>>> import numpy as np
>>> import numpy.linalg as la
>>> np.set_printoptions(precision=2, suppress=True, linewidth=100, legacy="1.25")
>>> def rd(a):
...     return np.round(a, 2) + 0
... 
>>> feats = np.load("test15.npy")
>>> feats
array([[-0.71,  1.22, -0.05,  2.41],
       [-1.08,  0.9 , -1.62,  2.22],
       [ 0.81, -0.87,  0.9 , -1.96],
       [ 0.2 , -0.86, -0.82, -1.46],
       [ 0.59, -0.08,  1.55, -0.59],
       [-0.21, -0.15, -0.84, -0.06]])
>>> rank = la.matrix_rank(feats)
>>> rank
2
>>> null = la.svd(feats)[2][rank:].T
>>> rd(feats @ null)
array([[0., 0.],
       [0., 0.],
       [0., 0.],
       [0., 0.],
       [0., 0.],
       [0., 0.]])
>>> [int(la.matrix_rank(feats[:i])) for i in range(1, len(feats) + 1)]
[1, 2, 2, 2, 2, 2]
>>> [int(la.matrix_rank(feats[:, :j + 1])) for j in range(4)]
[1, 2, 2, 2]
>>> rd(feats @ la.pinv(feats) @ feats)
array([[-0.71,  1.22, -0.05,  2.41],
       [-1.08,  0.9 , -1.62,  2.22],
       [ 0.81, -0.87,  0.9 , -1.96],
       [ 0.2 , -0.86, -0.82, -1.46],
       [ 0.59, -0.08,  1.55, -0.59],
       [-0.21, -0.15, -0.84, -0.06]])
>>> np.allclose(feats[:-1].T @ la.lstsq(feats[:-1].T, feats[-1])[0], feats[-1])
True
>>> np.abs(np.diag(la.qr(feats)[1])) > 1e-9
array([ True,  True, False, False])
>>> left, sigma, Vh = la.svd(feats)
>>> rd(sigma)
array([5.02, 2.37, 0.  , 0.  ])
>>> other = left[:, :2] @ np.diag(sigma[:2]) @ Vh[:2]
>>> la.matrix_rank(other)
2
>>> f = np.array([2, 0, 2])
>>> rd(np.correlate(feats[2], feats[3], "full"))
array([-1.18,  0.61, -1.3 ,  3.03,  0.66,  1.87, -0.39])
>>> data = np.load("run0.npy")
>>> rd(data)
array([[-0.18,  0.2 ,  0.18,  0.49,  0.17,  0.15, -0.34, -0.32,  0.17,  0.6 ],
       [ 0.04, -0.15, -0.37, -0.32, -0.16,  0.42, -0.4 ,  0.32, -0.33,  0.41],
       [ 0.32,  0.36, -0.04,  0.08,  0.58, -0.06, -0.22,  0.57,  0.18, -0.09],
       [ 0.32,  0.25, -0.16, -0.06, -0.29, -0.57,  0.28,  0.1 ,  0.  ,  0.55],
       [ 0.11,  0.21,  0.36,  0.31, -0.51, -0.17, -0.45,  0.18, -0.36, -0.26],
       [ 0.04,  0.02, -0.73,  0.52,  0.09, -0.1 ,  0.02, -0.18, -0.31, -0.2 ],
       [ 0.04,  0.07,  0.3 , -0.16,  0.46, -0.09,  0.15, -0.19, -0.76,  0.12],
       [ 0.04,  0.79, -0.09, -0.18, -0.18,  0.45,  0.22, -0.2 , -0.02, -0.12],
       [-0.86,  0.24, -0.09, -0.04,  0.02, -0.24,  0.06,  0.35, -0.08,  0.03],
       [ 0.04, -0.15,  0.18,  0.47, -0.1 ,  0.4 ,  0.57,  0.44, -0.12,  0.14]])
>>> G = data.T @ data
>>> la.matrix_rank(G)
10
>>> rd(la.svd(data, compute_uv=False) ** 2)
array([1., 1., 1., 1., 1., 1., 1., 1., 1., 1.])
>>> (data @ data.T).shape
(10, 10)
>>> np.allclose(G, G.T)
True
>>> rd(la.eigvalsh(G)[::-1])
array([1., 1., 1., 1., 1., 1., 1., 1., 1., 1.])
>>> other = np.array([[1, -1], [3, 5], [0, 2]])
>>> A = np.tile(other, (2, 3))
>>> A
array([[ 1, -1,  1, -1,  1, -1],
       [ 3,  5,  3,  5,  3,  5],
       [ 0,  2,  0,  2,  0,  2],
       [ 1, -1,  1, -1,  1, -1],
       [ 3,  5,  3,  5,  3,  5],
       [ 0,  2,  0,  2,  0,  2]])
>>> other = A / la.norm(A, axis=1, keepdims=True)
>>> G = other @ other.T
>>> (np.abs(G) > 0.9).astype(int)
array([[1, 0, 0, 1, 0, 0],
       [0, 1, 0, 0, 1, 0],
       [0, 0, 1, 0, 0, 1],
       [1, 0, 0, 1, 0, 0],
       [0, 1, 0, 0, 1, 0],
       [0, 0, 1, 0, 0, 1]])
>>> left, sigma, Vh = la.svd(A)
>>> V = Vh[:(sigma > 1e-8).sum()]
>>> rng = np.random.default_rng(13014)
>>> vec = A[1] + 2 * A[0] + rng.integers(2) * np.eye(6)[1]
>>> vec
array([5., 4., 5., 3., 5., 3.])
>>> rd(la.norm(vec - V.T @ V @ vec))
0.82
>>> rd(np.diag(V.T @ V))
array([0.33, 0.33, 0.33, 0.33, 0.33, 0.33])
>>> def softmax(z):
...     e = np.exp(z - z.max(axis=-1, keepdims=True))
...     return e / e.sum(axis=-1, keepdims=True)
... 
>>> rd(softmax(A[2] + 5))
array([0.04, 0.29, 0.04, 0.29, 0.04, 0.29])
>>> rd(softmax(10 * A[2]))
array([0.  , 0.33, 0.  , 0.33, 0.  , 0.33])
>>> rd(softmax(A).sum(axis=1))
array([1., 1., 1., 1., 1., 1.])
>>> att = A @ A.T / np.sqrt(6)
>>> softmax(att).round(6).argmax(axis=1)
array([0, 1, 1, 0, 1, 1])
>>> rd(softmax(att)[2] @ A)
array([3., 5., 3., 5., 3., 5.])
>>> rd(softmax(att))
array([[0.49, 0.  , 0.  , 0.49, 0.  , 0.  ],
       [0.  , 0.5 , 0.  , 0.  , 0.5 , 0.  ],
       [0.  , 0.5 , 0.  , 0.  , 0.5 , 0.  ],
       [0.49, 0.  , 0.  , 0.49, 0.  , 0.  ],
       [0.  , 0.5 , 0.  , 0.  , 0.5 , 0.  ],
       [0.  , 0.5 , 0.  , 0.  , 0.5 , 0.  ]])
>>> rank = la.matrix_rank(A)
>>> rank
2
>>> null = la.svd(A)[2][rank:].T
>>> null.shape
(6, 4)
>>> [int(la.matrix_rank(A[:, :j + 1])) for j in range(6)]
[1, 2, 2, 2, 2, 2]
>>> [int(la.matrix_rank(np.delete(A, i, axis=0))) for i in range(6)]
[2, 2, 2, 2, 2, 2]
>>> C = 10 * np.array([[-1.3, 0.5, 1.2, 1.0],
...     [0.8, 0.6, -0.3, 0.7],
...     [-0.2, -0.8, 0.0, -1.5]])
>>> labels = rng.integers(0, 3, 20)
>>> E = C[labels] + rng.normal(size=(20, 4))
>>> rd(E)
array([[  6.93,   6.43,  -3.41,   4.61],
       [ -1.26,  -8.29,   1.02, -15.92],
       [  7.47,   4.48,  -2.78,   6.17],
       [ -3.91,  -8.41,  -1.45, -14.63],
       [-11.86,   4.52,  11.97,  11.6 ],
       [-13.76,   6.28,  13.46,  10.24],
       [ -0.07,  -6.85,   0.61, -15.41],
       [  7.68,   6.29,  -3.59,   6.79],
       [-11.89,   4.64,  14.71,  10.3 ],
       [ -2.14,  -7.28,  -0.16, -14.28],
       [  7.88,   4.31,  -2.23,   7.81],
       [-11.93,   6.66,  10.54,  12.34],
       [  7.37,   5.41,  -2.86,   7.14],
       [ -1.7 ,  -9.78,  -1.03, -15.27],
       [ -2.99,  -8.75,  -1.3 , -14.95],
       [-12.06,   5.04,  12.84,  10.71],
       [  7.84,   7.1 ,  -4.4 ,   6.26],
       [-11.95,   5.39,  13.82,  10.73],
       [ -0.82,  -7.31,   0.41, -15.02],
       [  8.33,   5.62,  -2.05,   6.76]])
>>> left, sigma, Vh = la.svd(A)
>>> np.argmax(sigma[:-1] / (sigma[1:] + 1e-6)) + 1
2
>>> other = left[:, :2] @ np.diag(sigma[:2]) @ Vh[:2]
>>> rd(np.abs(A - other).max())
0.0
>>> X = np.load("mat.npy")
>>> X
array([[ 0.2 ,  2.4 , -0.6 ,  1.9 ,  0.4 , -0.6 ,  0.7 , -0.2 , -1.1 ,  0.9 ],
       [ 0.3 , -1.3 ,  1.3 , -0.9 ,  0.7 ,  0.3 ,  2.5 , -1.3 , -0.3 , -2.5 ],
       [ 0.  ,  0.8 ,  1.1 , -0.9 ,  0.4 ,  0.5 , -2.  , -1.7 , -0.9 ,  0.9 ],
       [ 0.7 ,  0.7 , -1.2 , -0.1 ,  0.6 , -1.2 , -0.2 , -0.8 , -1.  , -0.6 ],
       [-1.82, -0.4 ,  0.46,  0.27,  0.46, -0.35,  0.74,  0.72, -0.31,  0.03],
       [ 2.4 , -1.5 ,  0.3 , -0.6 , -0.3 , -1.8 ,  2.2 , -0.7 , -0.6 , -0.1 ],
       [-0.3 , -2.7 ,  1.3 ,  0.5 , -0.1 , -1.  , -0.7 , -1.5 , -1.7 ,  0.1 ],
       [ 0.2 ,  0.6 ,  0.  , -1.7 , -1.7 , -1.7 , -0.4 ,  0.1 , -1.5 ,  0.7 ],
       [-1.8 , -0.4 ,  0.4 ,  0.3 ,  0.5 , -0.4 ,  0.7 ,  0.7 , -0.3 ,  0.  ],
       [ 0.9 , -0.3 ,  1.7 ,  0.3 , -0.5 , -0.2 , -0.7 ,  0.1 , -0.4 ,  1.4 ]])
>>> vec = np.array([0, -2, -3, -2, 0, -1, 0, 2, -2, 0])
>>> rhs = X @ vec
>>> rd(rhs)
array([-4.4 , -1.8 , -5.2 ,  4.  ,  1.29,  4.9 ,  1.9 ,  7.1 ,  1.4 , -3.9 ])
>>> rd(la.solve(X, X[:, 7]))
array([0., 0., 0., 0., 0., 0., 0., 1., 0., 0.])
>>> rd(la.solve(X, rhs))
array([ 0., -2., -3., -2.,  0., -1.,  0.,  2., -2.,  0.])
>>> rd(la.solve(X.T, X[5]))
array([0., 0., 0., 0., 0., 1., 0., 0., 0., 0.])
>>> other = X / la.norm(X, axis=1, keepdims=True)
>>> G = other @ other.T
>>> rd(G[2])
array([ 0.01, -0.21,  1.  ,  0.13, -0.31, -0.29,  0.28,  0.26, -0.32,  0.44])
>>> rd(np.degrees(np.arccos(np.clip(G[2, 4], -1, 1))))
108.28
>>> np.argwhere(np.triu(np.abs(G) > 0.95, 1))
array([[4, 8]])
>>> la.determinant(X)
Traceback (most recent call last):
  File "<python-input-77>", line 1, in <module>
    la.determinant(X)
    ^^^^^^^^^^^^^^
AttributeError: module 'numpy.linalg' has no attribute 'determinant'
>>> rd(la.det(X))
97.58
>>> rd((X + X.T) / 2)
array([[ 0.2 ,  1.35, -0.3 ,  1.3 , -0.71,  0.9 ,  0.2 ,  0.  , -1.45,  0.9 ],
       [ 1.35, -1.3 ,  1.05, -0.1 ,  0.15, -0.6 , -0.1 , -0.35, -0.35, -1.4 ],
       [-0.3 ,  1.05,  1.1 , -1.05,  0.43,  0.4 , -0.35, -0.85, -0.25,  1.3 ],
       [ 1.3 , -0.1 , -1.05, -0.1 ,  0.44, -0.9 ,  0.15, -1.25, -0.35, -0.15],
       [-0.71,  0.15,  0.43,  0.44,  0.46, -0.32,  0.32, -0.49,  0.1 , -0.24],
       [ 0.9 , -0.6 ,  0.4 , -0.9 , -0.32, -1.8 ,  0.6 , -1.2 , -0.5 , -0.15],
       [ 0.2 , -0.1 , -0.35,  0.15,  0.32,  0.6 , -0.7 , -0.95, -0.5 , -0.3 ],
       [ 0.  , -0.35, -0.85, -1.25, -0.49, -1.2 , -0.95,  0.1 , -0.4 ,  0.4 ],
       [-1.45, -0.35, -0.25, -0.35,  0.1 , -0.5 , -0.5 , -0.4 , -0.3 , -0.2 ],
       [ 0.9 , -1.4 ,  1.3 , -0.15, -0.24, -0.15, -0.3 ,  0.4 , -0.2 ,  1.4 ]])
>>> np.allclose(X @ X.T, X.T @ X)
False
>>> np.trace(X)
-0.94
